>>> import numpy as np
>>> import numpy.linalg as la
>>> np.set_printoptions(precision=1, suppress=True, linewidth=160, legacy="1.25")
>>> def rnd(a):
...     return np.round(a, 1) + 0
... 
>>> data = np.loadtxt("run15.csv", delimiter=",")
>>> print(rnd(data))
[[ 0.7  0.3  0.2 -0.4 -0.1 -0.2  0.  -0.2  0.1 -0.4]
 [ 0.3  0.7 -0.2  0.4  0.1  0.2  0.   0.2 -0.1  0.4]
 [ 0.2 -0.2  0.9  0.2  0.   0.1  0.   0.1 -0.1  0.2]
 [-0.4  0.4  0.2  0.5 -0.1 -0.2  0.  -0.3  0.2 -0.5]
 [-0.1  0.1  0.  -0.1  1.   0.   0.  -0.1  0.  -0.1]
 [-0.2  0.2  0.1 -0.2  0.   0.9  0.  -0.1  0.1 -0.2]
 [ 0.   0.   0.   0.   0.   0.   1.   0.   0.   0. ]
 [-0.2  0.2  0.1 -0.3 -0.1 -0.1  0.   0.8  0.1 -0.3]
 [ 0.1 -0.1 -0.1  0.2  0.   0.1  0.   0.1  1.   0.1]
 [-0.4  0.4  0.2 -0.5 -0.1 -0.2  0.  -0.3  0.1  0.6]]
>>> x = np.array([2, -1, 1, -1, -2, 1, -1, 0, 0, 1])
>>> print(10 - la.matrix_rank(data - np.eye(10), tol=1e-8))
9
>>> print(rnd(la.inv(data)))
[[ 0.7  0.3  0.2 -0.4 -0.1 -0.2  0.  -0.2  0.1 -0.4]
 [ 0.3  0.7 -0.2  0.4  0.1  0.2  0.   0.2 -0.1  0.4]
 [ 0.2 -0.2  0.9  0.2  0.   0.1  0.   0.1 -0.1  0.2]
 [-0.4  0.4  0.2  0.5 -0.1 -0.2  0.  -0.3  0.2 -0.5]
 [-0.1  0.1  0.  -0.1  1.   0.   0.  -0.1  0.  -0.1]
 [-0.2  0.2  0.1 -0.2  0.   0.9  0.  -0.1  0.1 -0.2]
 [ 0.   0.   0.   0.   0.   0.   1.   0.   0.   0. ]
 [-0.2  0.2  0.1 -0.3 -0.1 -0.1  0.   0.8  0.1 -0.3]
 [ 0.1 -0.1 -0.1  0.2  0.   0.1  0.   0.1  1.   0.1]
 [-0.4  0.4  0.2 -0.5 -0.1 -0.2  0.  -0.3  0.1  0.6]]
>>> rng = np.random.default_rng(2018)
>>> lab = rng.permutation(10)
>>> B = data[:, lab] * rng.choice([-1, 1], 10)
>>> print(rnd(B))
[[ 0.2  0.2 -0.1  0.2  0.7  0.4 -0.4  0.  -0.3 -0.1]
 [-0.2 -0.2  0.1 -0.2  0.3 -0.4  0.4  0.  -0.7  0.1]
 [-0.1  0.9  0.1 -0.1  0.2 -0.2  0.2  0.   0.2  0. ]
 [ 0.3  0.2 -0.2  0.2 -0.4  0.5  0.5  0.  -0.4 -0.1]
 [ 0.1  0.   0.   0.  -0.1  0.1 -0.1  0.  -0.1  1. ]
 [ 0.1  0.1 -0.1 -0.9 -0.2  0.2 -0.2  0.  -0.2  0. ]
 [ 0.   0.   0.   0.   0.   0.   0.   1.   0.   0. ]
 [-0.8  0.1 -0.1  0.1 -0.2  0.3 -0.3  0.  -0.2 -0.1]
 [-0.1 -0.1 -1.  -0.1  0.1 -0.1  0.2  0.   0.1  0. ]
 [ 0.3  0.2 -0.1  0.2 -0.4 -0.6 -0.5  0.  -0.4 -0.1]]
>>> U, _, VT = la.svd(data.T @ B)
>>> print(lab)
[7 2 8 5 0 9 3 6 1 4]
>>> F = np.load("block5.npy")
>>> print(F)
[[ -1.   -0.4   0.4  -0.1   0.3  -0.5   0.   -1.1   0.   -0.9]
 [ -7.7  -4.6   1.5  -5.5  10.1  -6.1  -2.8  -5.3   2.1  -6.6]
 [ -4.7  -2.6   0.9  -3.6   6.6  -4.   -1.9  -3.6   1.5  -3.8]
 [  9.7   5.7  -1.7   6.9 -12.    8.4   4.3   6.8  -2.8   8.4]
 [  1.5   0.6  -0.8   1.   -1.7   0.9   0.7   0.9  -0.6   1.5]
 [  4.9   2.9  -1.    3.8  -6.    4.4   1.8   3.2  -1.    3.6]
 [-10.4  -5.7   1.4  -7.1  13.1  -9.3  -4.4  -7.1   2.6  -8.5]
 [  1.1   1.   -0.1   0.4  -1.7   1.3   0.9   1.2  -0.3   0.9]
 [ -2.9  -1.    0.6  -2.2   3.8  -2.2  -1.6  -2.    0.5  -2.5]
 [ -4.4  -2.3   0.7  -3.5   5.6  -4.2  -1.9  -3.2   1.5  -3.3]
 [ 15.8   9.1  -2.4  10.7 -20.   13.3   6.7  10.8  -4.7  13.4]
 [ -9.7  -5.7   1.1  -6.9  12.2  -8.3  -4.5  -7.    3.   -8.5]
 [  1.    1.4  -0.1   0.2  -0.7   0.9   0.5   0.9  -0.1   0.8]
 [ -4.   -2.    0.4  -2.2   4.6  -3.   -2.   -2.7   1.1  -3.5]
 [ -3.3  -1.6   0.4  -1.9   4.2  -3.   -1.4  -2.7   1.   -2.3]
 [ -9.7  -5.3   1.7  -7.2  12.2  -8.4  -3.7  -7.    2.8  -7.9]
 [  9.4   6.1  -1.1   7.  -11.7   8.4   4.1   6.7  -3.1   8.1]
 [  7.3   4.4  -0.9   5.   -9.6   6.6   3.6   5.2  -1.7   6.4]]
>>> lab = rng.permutation(10)
>>> B = F[:, lab] * rng.choice([-1, 1], 10)
>>> print(B)
[[  0.1  -0.9  -1.    0.3  -0.4   0.5  -0.4   1.1  -0.    0. ]
 [  5.5  -6.6  -7.7  10.1  -1.5   6.1  -4.6   5.3   2.8   2.1]
 [  3.6  -3.8  -4.7   6.6  -0.9   4.   -2.6   3.6   1.9   1.5]
 [ -6.9   8.4   9.7 -12.    1.7  -8.4   5.7  -6.8  -4.3  -2.8]
 [ -1.    1.5   1.5  -1.7   0.8  -0.9   0.6  -0.9  -0.7  -0.6]
 [ -3.8   3.6   4.9  -6.    1.   -4.4   2.9  -3.2  -1.8  -1. ]
 [  7.1  -8.5 -10.4  13.1  -1.4   9.3  -5.7   7.1   4.4   2.6]
 [ -0.4   0.9   1.1  -1.7   0.1  -1.3   1.   -1.2  -0.9  -0.3]
 [  2.2  -2.5  -2.9   3.8  -0.6   2.2  -1.    2.    1.6   0.5]
 [  3.5  -3.3  -4.4   5.6  -0.7   4.2  -2.3   3.2   1.9   1.5]
 [-10.7  13.4  15.8 -20.    2.4 -13.3   9.1 -10.8  -6.7  -4.7]
 [  6.9  -8.5  -9.7  12.2  -1.1   8.3  -5.7   7.    4.5   3. ]
 [ -0.2   0.8   1.   -0.7   0.1  -0.9   1.4  -0.9  -0.5  -0.1]
 [  2.2  -3.5  -4.    4.6  -0.4   3.   -2.    2.7   2.    1.1]
 [  1.9  -2.3  -3.3   4.2  -0.4   3.   -1.6   2.7   1.4   1. ]
 [  7.2  -7.9  -9.7  12.2  -1.7   8.4  -5.3   7.    3.7   2.8]
 [ -7.    8.1   9.4 -11.7   1.1  -8.4   6.1  -6.7  -4.1  -3.1]
 [ -5.    6.4   7.3  -9.6   0.9  -6.6   4.4  -5.2  -3.6  -1.7]]
>>> U, _, VT = la.svd(F.T @ B)
>>> print(rnd(U @ VT))
[[ 0.  0.  1.  0.  0.  0.  0.  0.  0.  0.]
 [ 0.  0.  0.  0.  0.  0.  1.  0.  0.  0.]
 [ 0.  0.  0.  0. -1.  0.  0.  0.  0.  0.]
 [-1.  0.  0.  0.  0.  0.  0.  0.  0.  0.]
 [ 0.  0.  0.  1.  0.  0.  0.  0.  0.  0.]
 [ 0.  0.  0.  0.  0. -1.  0.  0.  0.  0.]
 [ 0.  0.  0.  0.  0.  0.  0.  0. -1.  0.]
 [ 0.  0.  0.  0.  0.  0.  0. -1.  0.  0.]
 [ 0.  0.  0.  0.  0.  0.  0.  0.  0.  1.]
 [ 0.  1.  0.  0.  0.  0.  0.  0.  0.  0.]]
>>> print(lab)
[3 9 0 4 2 5 1 7 6 8]
